$ python -q
>>> import numpy as np
>>> import numpy.linalg as la
>>> np.set_printoptions(precision=3, suppress=True, linewidth=100, floatmode="fixed")
>>> def rd(a):
...     return np.round(a, 3) + 0
... 
>>> data = np.load("block12.npy")
>>> data
array([[ 2,  0,  0,  0,  0,  0,  0,  0,  0],
       [ 2, -2,  0,  0,  0,  0,  0,  0,  0],
       [-2,  2, -1,  0,  0,  0,  0,  0,  0],
       [ 0, -1, -2,  2,  0,  0,  0,  0,  0],
       [ 2,  1,  2,  1, -2,  0,  0,  0,  0],
       [ 2,  0,  1,  2, -1, -1,  0,  0,  0],
       [-1, -1, -2,  0,  0,  2,  1,  0,  0],
       [-2,  2, -1,  0, -1, -1,  0,  1,  0],
       [-1, -1,  2,  0,  0, -1, -2,  1, -2]])
>>> # triangular: eigenvalues sit on the diagonal
>>> gram = data.T @ data
>>> np.diag(gram)
array([26, 16, 19,  9,  6,  7,  5,  2,  4])
>>> la.matrix_rank(gram)
np.int64(9)
>>> rd(la.eigvalsh(gram)[::-1])
array([37.929, 23.995, 16.210,  9.597,  3.638,  1.696,  0.811,  0.111,  0.013])
>>> gram
array([[26, -8, 10,  6, -4, -1,  1, -3,  2],
       [-8, 16,  0, -1, -4, -3,  1,  1,  2],
       [10,  0, 19,  0, -4, -6, -6,  1, -4],
       [ 6, -1,  0,  9, -4, -2,  0,  0,  0],
       [-4, -4, -4, -4,  6,  2,  0, -1,  0],
       [-1, -3, -6, -2,  2,  7,  4, -2,  2],
       [ 1,  1, -6,  0,  0,  4,  5, -2,  4],
       [-3,  1,  1,  0, -1, -2, -2,  2, -2],
       [ 2,  2, -4,  0,  0,  2,  4, -2,  4]])
>>> rd(la.svd(data, compute_uv=False) ** 2)
array([37.929, 23.995, 16.210,  9.597,  3.638,  1.696,  0.811,  0.111,  0.013])
>>> r0 = np.array([3, 2, 3, 0, -3, 3, 3, -1, -2])
>>> A2 = data + np.outer(r0, np.eye(9)[3])
>>> la.matrix_rank(A2 - data)
np.int64(1)
>>> rd(la.det(A2) / la.det(data)), rd(1 + la.solve(data, r0)[3])
(np.float64(-3.75), np.float64(-3.75))
>>> x0 = np.array([-1, 2, 0, 0, -3, 3, -3, 0, 3])
>>> y = data @ x0
>>> y
array([-2, -6,  6, -2,  6, -2,  2,  6, -4])
>>> rd(la.solve(data, y + data[:, 7]))
array([-1.000,  2.000,  0.000,  0.000, -3.000,  3.000, -3.000,  1.000,  3.000])
>>> rd(la.solve(data, data[:, 8]))
array([0.000, 0.000, 0.000, 0.000, 0.000, 0.000, 0.000, 0.000, 1.000])
>>> x0 = np.array([1, 5, 9, 6, 1, 1, 3, 2, 2])
>>> np.einsum("ij,j->i", data, x0)
array([  2,  -8,  -1, -11,  29,  21, -19,  -1,   3])
>>> data @ np.eye(9)[8]
array([ 0.000,  0.000,  0.000,  0.000,  0.000,  0.000,  0.000,  0.000, -2.000])
>>> np.sign((data @ x0).round(6))
array([ 1, -1, -1, -1,  1,  1, -1, -1,  1])
>>> data * x0
array([[  2,   0,   0,   0,   0,   0,   0,   0,   0],
       [  2, -10,   0,   0,   0,   0,   0,   0,   0],
       [ -2,  10,  -9,   0,   0,   0,   0,   0,   0],
       [  0,  -5, -18,  12,   0,   0,   0,   0,   0],
       [  2,   5,  18,   6,  -2,   0,   0,   0,   0],
       [  2,   0,   9,  12,  -1,  -1,   0,   0,   0],
       [ -1,  -5, -18,   0,   0,   2,   3,   0,   0],
       [ -2,  10,  -9,   0,  -1,  -1,   0,   2,   0],
       [ -1,  -5,  18,   0,   0,  -1,  -6,   2,  -4]])
>>> K = np.load("data.npy")
>>> K
array([[ 5.079, -2.389,  4.279, -0.820,  0.097],
       [ 5.025, -1.414,  3.992, -1.045, -0.335],
       [ 5.127, -1.556,  4.083, -0.896,  0.196],
       [ 5.081, -1.884,  3.629, -1.081,  0.271],
       [ 4.807, -1.855,  4.278, -1.116,  0.070],
       [ 4.789, -1.942,  3.921, -1.110, -0.153],
       [ 5.190,  1.727,  0.907,  4.305, -0.812],
       [ 5.588,  2.349,  1.057,  3.818, -0.923],
       [ 5.285,  2.172,  1.452,  3.590, -0.558],
       [ 4.828,  2.314,  1.038,  4.200, -0.860],
       [ 4.521,  1.852,  1.445,  3.802, -1.077],
       [ 4.919,  1.547,  0.484,  4.087, -1.002]])
>>> r0, v = K[2], K[3]
>>> rd(r0 @ v)
np.float64(44.821)
>>> p = (r0 @ v) / (r0 @ r0) * r0
>>> rd(v - p)
array([ 0.109, -0.375, -0.330, -0.212,  0.081])
>>> rd(la.norm(r0 + v) ** 2 + la.norm(r0 - v) ** 2)
np.float64(179.994)
>>> rd(p)
array([ 4.972, -1.509,  3.959, -0.869,  0.190])
>>> x0 = np.array([-2, 2, -1, 1, -3])
>>> y = K @ x0
>>> rd(la.solve(K.T @ K, K.T @ y))
array([-2.000,  2.000, -1.000,  1.000, -3.000])
>>> rd(la.pinv(K) @ K)
array([[1.000, 0.000, 0.000, 0.000, 0.000],
       [0.000, 1.000, 0.000, 0.000, 0.000],
       [0.000, 0.000, 1.000, 0.000, 0.000],
       [0.000, 0.000, 0.000, 1.000, 0.000],
       [0.000, 0.000, 0.000, 0.000, 1.000]])
>>> rd(y)
array([-20.326, -16.910, -18.933, -19.453, -18.928, -18.034,  -1.092,  -0.948,  -2.414,   0.714,
         0.250,  -0.135])
>>> rd(la.lstsq(K, y)[0])
array([-2.000,  2.000, -1.000,  1.000, -3.000])
>>> rng = np.random.default_rng(47)
>>> y = y + 0.1 * rng.normal(size=12)
>>> rd(y)
array([-20.393, -16.900, -19.123, -19.647, -19.069, -18.114,  -1.165,  -0.994,  -2.433,   0.627,
         0.250,  -0.076])
>>> b, *_ = la.lstsq(K, y)
>>> [round(float(la.norm(la.solve(K.T @ K + lam * np.eye(5), K.T @ y))), 2) for lam in (0, 1, 10, 100)]
[4.52, 3.32, 2.97, 2.06]
>>> b.round()
array([-2.000,  2.000, -1.000,  1.000, -3.000])
>>> rd(b)
array([-2.011,  1.980, -1.028,  0.973, -3.234])
>>> rd(la.norm(y - K @ b))
np.float64(0.148)
>>> rd(K.T @ (y - K @ b))
array([0.000, 0.000, 0.000, 0.000, 0.000])
>>> Xs = K - K.mean(axis=0)
>>> Uu, s, VT = la.svd(Xs, full_matrices=False)
>>> np.abs(VT[0]).argmax()
np.int64(3)
>>> rd((s ** 2).sum() ** 2 / (s ** 4).sum())
np.float64(1.043)
>>> np.searchsorted(np.cumsum(s ** 2) / (s ** 2).sum(), 0.9) + 1
np.int64(1)
>>> rd(s ** 2 / (s ** 2).sum())
array([0.979, 0.010, 0.006, 0.003, 0.002])
>>> (np.sign(Uu[:, 0]) == np.sign(Uu[0, 0])).astype(int)
array([1, 1, 1, 1, 1, 1, 0, 0, 0, 0, 0, 0])
>>> rd(Xs.mean(axis=0))
array([0.000, 0.000, 0.000, 0.000, 0.000])
>>> rd(np.abs(VT[-1]))
array([0.483, 0.185, 0.245, 0.136, 0.808])
>>> np.abs(Uu[:, 0]).argmax()
np.int64(9)
>>> round(np.log10(la.cond(K)))
2
>>> rd(la.norm(K, 2) / la.norm(K))
np.float64(0.855)
>>> arr = np.array([[-2, -2, -1, 2, -2],
...     [0, 0, 2, 0, -2],
...     [0, 0, 0, -2, 2],
...     [0, 0, 0, 1, -2],
...     [0, 0, 0, 0, -2]])
>>> arr
array([[-2, -2, -1,  2, -2],
       [ 0,  0,  2,  0, -2],
       [ 0,  0,  0, -2,  2],
       [ 0,  0,  0,  1, -2],
       [ 0,  0,  0,  0, -2]])
>>> # column 1 repeats column 0
>>> r0, v = arr[4], arr[1]
>>> r0 @ v
np.int64(4)
>>> p = (r0 @ v) / (r0 @ r0) * r0
>>> p
array([ 0.000,  0.000,  0.000,  0.000, -2.000])
>>> (v - p) @ r0
np.float64(0.0)
>>> v - p
array([0.000, 0.000, 2.000, 0.000, 0.000])
>>> rd(la.norm(r0 + v) ** 2 + la.norm(r0 - v) ** 2)
np.float64(24.0)
>>> Uu, s, VT = la.svd(arr)
>>> rd(s)
array([5.369, 3.095, 1.572, 1.061, 0.000])
>>> A2 = Uu[:, :4] @ np.diag(s[:4]) @ VT[:4]
>>> rd(A2)
array([[-2.000, -2.000, -1.000,  2.000, -2.000],
       [ 0.000,  0.000,  2.000,  0.000, -2.000],
       [ 0.000,  0.000,  0.000, -2.000,  2.000],
       [ 0.000,  0.000,  0.000,  1.000, -2.000],
       [ 0.000,  0.000,  0.000,  0.000, -2.000]])
>>> la.matrix_rank(A2)
np.int64(4)
>>> A2 = np.array([[0, 2, 0], [0, 1, 3], [0, 0, 3], [2, 0, 1], [1, 1, 2]])
>>> np.einsum("ij->j", arr)
array([-2, -2,  1,  1, -6])
>>> la.matrix_rank(np.vstack([arr, A2.T]))
np.int64(5)
>>> np.einsum("ij,ij->i", arr, arr)
array([17,  8,  8,  5,  4])
>>> np.einsum("ik,kj->ij", arr, A2)
array([[  2,  -8, -11],
       [ -2,  -2,   2],
       [ -2,   2,   2],
       [  0,  -2,  -3],
       [ -2,  -2,  -4]])
>>> A2.T @ arr.T
array([[  2,  -2,  -2,   0,  -2],
       [ -8,  -2,   2,  -2,  -2],
       [-11,   2,   2,  -3,  -4]])
>>> np.einsum("ik,kj->ji", arr, A2)
array([[  2,  -2,  -2,   0,  -2],
       [ -8,  -2,   2,  -2,  -2],
       [-11,   2,   2,  -3,  -4]])
>>> la.matrix_rank(arr @ A2)
np.int64(3)
>>> r0 = np.array([2, -2, -1])
>>> np.cross(arr[1, :3], arr[4, :3])
array([0, 0, 0])
>>> np.correlate(arr[1], arr[4], "full")
array([ 0,  0, -4,  0,  4,  0,  0,  0,  0])
>>> np.convolve(arr[1], r0)
array([ 0,  0,  4, -4, -6,  4,  2])
>>> A2 = arr[0, 0] * arr[1:] - np.outer(arr[1:, 0], arr[0])
>>> A2
array([[ 0,  0, -4,  0,  4],
       [ 0,  0,  0,  4, -4],
       [ 0,  0,  0, -2,  4],
       [ 0,  0,  0,  0,  4]])
>>> arr[:, 0] / arr[0, 0]
array([ 1.000, -0.000, -0.000, -0.000, -0.000])
>>> la.matrix_rank(A2), la.matrix_rank(arr)
(np.int64(3), np.int64(4))
>>> W0 = np.loadtxt("arr.csv", delimiter=",")
>>> W0
array([[ 0.000,  2.000, -1.000,  3.000,  0.000],
       [-2.000,  0.000,  0.000,  0.000,  0.000],
       [ 1.000,  0.000,  0.000,  1.000,  0.000],
       [-3.000,  0.000, -1.000,  0.000,  5.000],
       [ 0.000,  0.000,  0.000, -5.000,  0.000]])
>>> Uu, s, VT = la.svd(W0)
>>> rd(s)
array([6.038, 6.038, 1.881, 1.881, 0.000])
>>> A2 = Uu[:, :4] @ np.diag(s[:4]) @ VT[:4]
>>> la.matrix_rank(W0, rtol=0.05)
np.int64(4)
>>> rd(A2)
array([[ 0.000,  2.000, -1.000,  3.000,  0.000],
       [-2.000,  0.000,  0.000,  0.000,  0.000],
       [ 1.000,  0.000,  0.000,  1.000,  0.000],
       [-3.000,  0.000, -1.000,  0.000,  5.000],
       [ 0.000,  0.000,  0.000, -5.000,  0.000]])
>>> la.matrix_rank(A2)
np.int64(4)
>>> rd(np.sort(np.abs(la.eigvals(W0))))
array([0.000, 1.881, 1.881, 6.038, 6.038])
>>> W0.inv()
Traceback (most recent call last):
  File "<python-input-102>", line 1, in <module>
    W0.inv()
    ^^^^^^
AttributeError: 'numpy.ndarray' object has no attribute 'inv'
>>> rd(np.abs(la.eigvals(W0)).max())
np.float64(6.038)
>>> np.trace(W0)
np.float64(0.0)
>>> (W0 - W0.T) / 2
array([[ 0.000,  2.000, -1.000,  3.000,  0.000],
       [-2.000,  0.000,  0.000,  0.000,  0.000],
       [ 1.000,  0.000,  0.000,  1.000,  0.000],
       [-3.000,  0.000, -1.000,  0.000,  5.000],
       [ 0.000,  0.000,  0.000, -5.000,  0.000]])
>>> rd(la.matrix_power(W0, 3))
array([[   0.000,  -28.000,   15.000, -120.000,   -5.000],
       [  28.000,    0.000,    6.000,    2.000,  -30.000],
       [ -15.000,   -6.000,    0.000,  -36.000,   15.000],
       [ 120.000,   -2.000,   36.000,    0.000, -175.000],
       [   5.000,   30.000,  -15.000,  175.000,    0.000]])
>>> W0 @ W0
array([[-14.000,   0.000,  -3.000,  -1.000,  15.000],
       [  0.000,  -4.000,   2.000,  -6.000,   0.000],
       [ -3.000,   2.000,  -2.000,   3.000,   5.000],
       [ -1.000,  -6.000,   3.000, -35.000,   0.000],
       [ 15.000,   0.000,   5.000,   0.000, -25.000]])
>>> assert W0 == W0.T
Traceback (most recent call last):
  File "<python-input-108>", line 1, in <module>
    assert W0 == W0.T
           ^^^^^^^^^^
ValueError: The truth value of an array with more than one element is ambiguous. Use a.any() or a.all()
